% python3 -q
>>> import numpy as np
>>> np.set_printoptions(precision=3, suppress=True, linewidth=100)
>>> def tidy(a):
...     return np.round(a, 3) + 0
... 
>>> feats = np.load("test8.npy")
>>> feats
array([[0, 1, 0],
       [1, 0, 0],
       [0, 0, 0]])
>>> U, s, VT = np.linalg.svd(feats)
>>> vecs = VT[:(s > 1e-8).sum()]
>>> rng = np.random.default_rng(73)
>>> x0 = feats[2] + 4 * feats[0] + rng.integers(2) * np.eye(3)[2]
>>> x0
array([0., 4., 1.])
>>> vecs.T @ vecs
array([[1., 0., 0.],
       [0., 1., 0.],
       [0., 0., 0.]])
>>> tidy(np.linalg.norm(x0 - vecs.T @ vecs @ x0))
np.float64(1.0)
>>> np.diag(vecs.T @ vecs)
array([1., 1., 0.])
>>> feats @ feats
array([[1, 0, 0],
       [0, 1, 0],
       [0, 0, 0]])
>>> (feats != 0).astype(int)
array([[0, 1, 0],
       [1, 0, 0],
       [0, 0, 0]])
>>> tidy(np.linalg.det(feats))
np.float64(0.0)
>>> np.trace(feats @ feats @ feats) // 6
np.int64(0)
>>> L = np.diag(feats.sum(axis=1)) - feats
>>> L @ np.ones(3)
array([0., 0., 0.])
>>> round(np.linalg.det(L[1:, 1:]))
0
>>> W0 = np.load("m.npy")
>>> W0
array([[2., 2., 0.],
       [2., 2., 2.],
       [0., 2., 7.]])
>>> W0.sum(axis=0)
array([4., 6., 9.])
>>> W0[3]
Traceback (most recent call last):
  File "<python-input-23>", line 1, in <module>
    W0[3]
    ~~^^^
IndexError: index 3 is out of bounds for axis 0 with size 3
>>> np.count_nonzero(W0)
np.int64(7)
>>> tidy(np.linalg.norm(W0))
np.float64(8.544)
>>> A = np.load("data.npy")
>>> A
array([[ 5,  3,  0,  0],
       [ 5, -1,  0,  0],
       [ 0,  0,  5,  3],
       [ 0,  0,  5, -1]])
>>> A @ A
array([[40, 12,  0,  0],
       [20, 16,  0,  0],
       [ 0,  0, 40, 12],
       [ 0,  0, 20, 16]])
>>> tidy(np.abs(np.linalg.eigvals(A)).max())
np.float64(6.899)
>>> (A + A.T) / 2
array([[ 5.,  4.,  0.,  0.],
       [ 4., -1.,  0.,  0.],
       [ 0.,  0.,  5.,  4.],
       [ 0.,  0.,  4., -1.]])
>>> tidy(np.linalg.det(A))
np.float64(400.0)
>>> np.linalg.matrix_power(A, 2)
array([[40, 12,  0,  0],
       [20, 16,  0,  0],
       [ 0,  0, 40, 12],
       [ 0,  0, 20, 16]])
>>> ev, vecs = np.linalg.eig(A)
>>> tidy(np.sort(np.linalg.eigvals(np.linalg.inv(A))))
array([-0.345, -0.345,  0.145,  0.145])
>>> np.linalg.matrix_rank(A)
np.int64(4)
>>> tidy(np.linalg.norm(A))
np.float64(10.954)
>>> A - A[0]
array([[ 0,  0,  0,  0],
       [ 0, -4,  0,  0],
       [-5, -3,  5,  3],
       [-5, -3,  5, -1]])
>>> np.abs(A).max()
np.int64(5)
>>> np.zeros(4, 4)
Traceback (most recent call last):
  File "<python-input-39>", line 1, in <module>
    np.zeros(4, 4)
    ~~~~~~~~^^^^^^
TypeError: Cannot interpret '4' as a data type
>>> x0 = np.array([-4, 2, 0, 5])
>>> (A @ x0).argmax()
np.int64(2)
>>> B = A / np.linalg.norm(A, axis=1, keepdims=True)
>>> gram = B @ B.T
>>> tidy(gram)
array([[1.  , 0.74, 0.  , 0.  ],
       [0.74, 1.  , 0.  , 0.  ],
       [0.  , 0.  , 1.  , 0.74],
       [0.  , 0.  , 0.74, 1.  ]])
>>> np.argwhere(np.triu(np.abs(gram) > 0.95, 1))
array([], shape=(0, 2), dtype=int64)
>>> tidy(gram[0])
array([1.  , 0.74, 0.  , 0.  ])
>>> (np.abs(gram) > 0.9).astype(int)
array([[1, 0, 0, 0],
       [0, 1, 0, 0],
       [0, 0, 1, 0],
       [0, 0, 0, 1]])
>>> (gram - 2 * np.eye(4)).round(6).argmax(axis=1)
array([1, 0, 3, 2])
>>> J = np.load("case16.npy")
>>> J
array([[-2.,  0.,  0.],
       [ 0., -2.,  0.],
       [ 0.,  0., -2.]])
>>> # symmetric, so the eigenvalues are real
>>> x0 = np.array([1, 3, 1])
>>> y = J @ x0
>>> b, lr = np.zeros(3), 1 / np.linalg.norm(J, 2) ** 2
>>> for i in range(6):
...     b -= lr * J.T @ (J @ b - y)
...     if i % 2 == 0: print(i, round(np.linalg.norm(J @ b - y), 3))
... 
0 0.0
2 0.0
4 0.0
>>> tidy(np.linalg.cond(J))
np.float64(1.0)
>>> b
array([1., 3., 1.])
>>> tidy(np.linalg.norm(J[2], 1)), tidy(np.linalg.norm(J[2], np.inf))
(np.float64(2.0), np.float64(2.0))
>>> np.linalg.norm(J, axis=1).argmax()
np.int64(0)
>>> J[2] @ J[1]
np.float64(0.0)
>>> tidy(np.linalg.norm(J) ** 2 / np.linalg.norm(J, 2) ** 2)
np.float64(3.0)
>>> tidy(np.linalg.norm(J, "nuc"))
np.float64(6.0)
>>> tidy(np.linalg.norm(J, 1)), tidy(np.linalg.norm(J, np.inf))
(np.float64(2.0), np.float64(2.0))
>>> B = A + rng.integers(-2, 3, (4, 2)) @ rng.integers(-2, 3, (2, 4))
>>> B
array([[ 7,  4, -2,  2],
       [ 2, -3,  6, -2],
       [ 5,  2,  3,  9],
       [ 0,  1, -1, -3]])
>>> tidy(np.linalg.svd(B - A, compute_uv=False))
array([11.208,  7.097,  0.   ,  0.   ])
>>> np.linalg.matrix_rank(B - A, tol=1e-8)
np.int64(2)
>>> np.abs(B - A).sum(axis=1)
array([ 7, 13, 15,  9])
>>> np.flatnonzero(np.linalg.matrix_power((A != 0) + (A.T != 0) + np.eye(4), 4)[1])
array([0, 1])
>>> (A != 0).astype(int)
array([[1, 1, 0, 0],
       [1, 1, 0, 0],
       [0, 0, 1, 1],
       [0, 0, 1, 1]])
>>> ev, vecs = np.linalg.eigh(J)
>>> x0 = np.array([1, 0, 2])
>>> x0 @ J @ x0
np.float64(-10.0)
>>> x0 @ J @ x0 / (x0 @ x0), ev[0], ev[-1]
(np.float64(-2.0), np.float64(-2.0), np.float64(-2.0))
>>> data = np.maximum(np.array([[-7], [2], [-1], [-6], [-2], [6], [6], [-6], [6], [-3], [-7], [-7]]) @ np.array([[2, 3, 0, 4, 3, 5]]) + np.array([3, 0, 4, 4, -2, 4]), 0)
>>> data
array([[ 0,  0,  4,  0,  0,  0],
       [ 7,  6,  4, 12,  4, 14],
       [ 1,  0,  4,  0,  0,  0],
       [ 0,  0,  4,  0,  0,  0],
       [ 0,  0,  4,  0,  0,  0],
       [15, 18,  4, 28, 16, 34],
       [15, 18,  4, 28, 16, 34],
       [ 0,  0,  4,  0,  0,  0],
       [15, 18,  4, 28, 16, 34],
       [ 0,  0,  4,  0,  0,  0],
       [ 0,  0,  4,  0,  0,  0],
       [ 0,  0,  4,  0,  0,  0]])
>>> # rows 0 and 3 are equal
>>> U, s, VT = np.linalg.svd(data)
>>> vecs = VT[:(s > 1e-8).sum()]
>>> x0 = data[10] + -3 * data[8] + rng.integers(2) * np.eye(6)[5]
>>> x0
array([ -45.,  -54.,   -8.,  -84.,  -48., -101.])
>>> tidy(vecs.T @ vecs)
array([[ 1.   ,  0.   ,  0.   ,  0.   ,  0.   ,  0.   ],
       [ 0.   ,  0.265,  0.   ,  0.059,  0.412,  0.147],
       [ 0.   ,  0.   ,  1.   ,  0.   ,  0.   ,  0.   ],
       [ 0.   ,  0.059,  0.   ,  0.458, -0.131,  0.477],
       [ 0.   ,  0.412,  0.   , -0.131,  0.752,  0.007],
       [ 0.   ,  0.147,  0.   ,  0.477,  0.007,  0.526]])
>>> np.allclose(vecs.T @ vecs @ x0, x0)
False
>>> tidy(np.linalg.norm(x0 - vecs.T @ vecs @ x0))
np.float64(0.688)
>>> np.linalg.matrix_rank(np.vstack([data, x0]))
np.int64(5)
>>> tidy(np.linalg.norm(data, axis=1))
array([ 4.   , 21.378,  4.123,  4.   ,  4.   , 52.545, 52.545,  4.   , 52.545,  4.   ,  4.   ,
        4.   ])
>>> np.linalg.norm(data, axis=1).argmax()
np.int64(5)
>>> tidy(np.linalg.norm(data, axis=0))
array([26.926, 31.749, 13.856, 49.96 , 28.   , 60.531])
>>> tidy(np.linalg.norm(data[5] - data[7]))
np.float64(52.393)
>>> tidy(np.linalg.norm(data, "nuc"))
np.float64(108.637)
>>> tidy(data @ np.linalg.pinv(data) @ data)
array([[ 0.,  0.,  4.,  0.,  0.,  0.],
       [ 7.,  6.,  4., 12.,  4., 14.],
       [ 1.,  0.,  4.,  0.,  0.,  0.],
       [ 0.,  0.,  4.,  0.,  0.,  0.],
       [ 0.,  0.,  4.,  0.,  0.,  0.],
       [15., 18.,  4., 28., 16., 34.],
       [15., 18.,  4., 28., 16., 34.],
       [ 0.,  0.,  4.,  0.,  0.,  0.],
       [15., 18.,  4., 28., 16., 34.],
       [ 0.,  0.,  4.,  0.,  0.,  0.],
       [ 0.,  0.,  4.,  0.,  0.,  0.],
       [ 0.,  0.,  4.,  0.,  0.,  0.]])
>>> np.abs(np.diag(np.linalg.qr(data)[1])) > 1e-9
array([ True,  True,  True,  True, False, False])
>>> np.linalg.matrix_rank(data, rtol=0.1)
np.int64(2)
>>> [round(float(x), 3) for x in np.linalg.svd(data, compute_uv=False)[:3]]
[93.419, 11.535, 2.846]
>>> np.argsort(-np.linalg.norm(data, axis=0).round(6), kind="stable")[:3]
array([5, 3, 1])
>>> tidy(np.linalg.norm(data, 2) / np.linalg.norm(data))
np.float64(0.992)
>>> np.linalg.cond(data) > 100
np.True_
>>> rk = np.linalg.matrix_rank(data)
>>> rk
np.int64(4)
>>> ns = np.linalg.svd(data)[2][rk:].T
>>> [int(np.linalg.matrix_rank(data[:, :j + 1])) for j in range(6)]
[1, 2, 3, 4, 4, 4]
>>> tidy(ns @ ns.T)
array([[ 0.   ,  0.   ,  0.   ,  0.   ,  0.   ,  0.   ],
       [ 0.   ,  0.735,  0.   , -0.059, -0.412, -0.147],
       [ 0.   ,  0.   ,  0.   ,  0.   ,  0.   ,  0.   ],
       [ 0.   , -0.059,  0.   ,  0.542,  0.131, -0.477],
       [ 0.   , -0.412,  0.   ,  0.131,  0.248, -0.007],
       [ 0.   , -0.147,  0.   , -0.477, -0.007,  0.474]])
>>> F = np.loadtxt("block4.csv", delimiter=",")
>>> F
array([[ 0.,  0.,  0.,  3.,  0.],
       [ 0.,  0.,  0.,  9.,  0.],
       [ 0.,  0.,  0.,  0.,  0.],
       [ 0.,  0.,  6.,  0.,  0.],
       [ 0.,  0.,  0., 13.,  0.],
       [ 0.,  0.,  0., 24.,  0.],
       [ 0.,  0.,  0., 14.,  0.],
       [ 0.,  0.,  6.,  0.,  0.],
       [ 0.,  0.,  0.,  3.,  0.],
       [ 0.,  0.,  0.,  0.,  0.],
       [ 0.,  0.,  0., 11.,  0.],
       [ 0.,  0.,  0., 18.,  0.],
       [ 0.,  0.,  0., 16.,  9.],
       [ 0.,  0.,  0.,  4.,  0.],
       [ 0.,  0.,  5.,  0.,  0.],
       [ 0.,  0.,  0., 21.,  4.],
       [ 0.,  0.,  0., 20.,  0.]])
>>> tidy(np.linalg.norm(F, 2) / np.linalg.norm(F))
np.float64(0.968)
>>> np.linalg.cond(F) > 100
np.True_
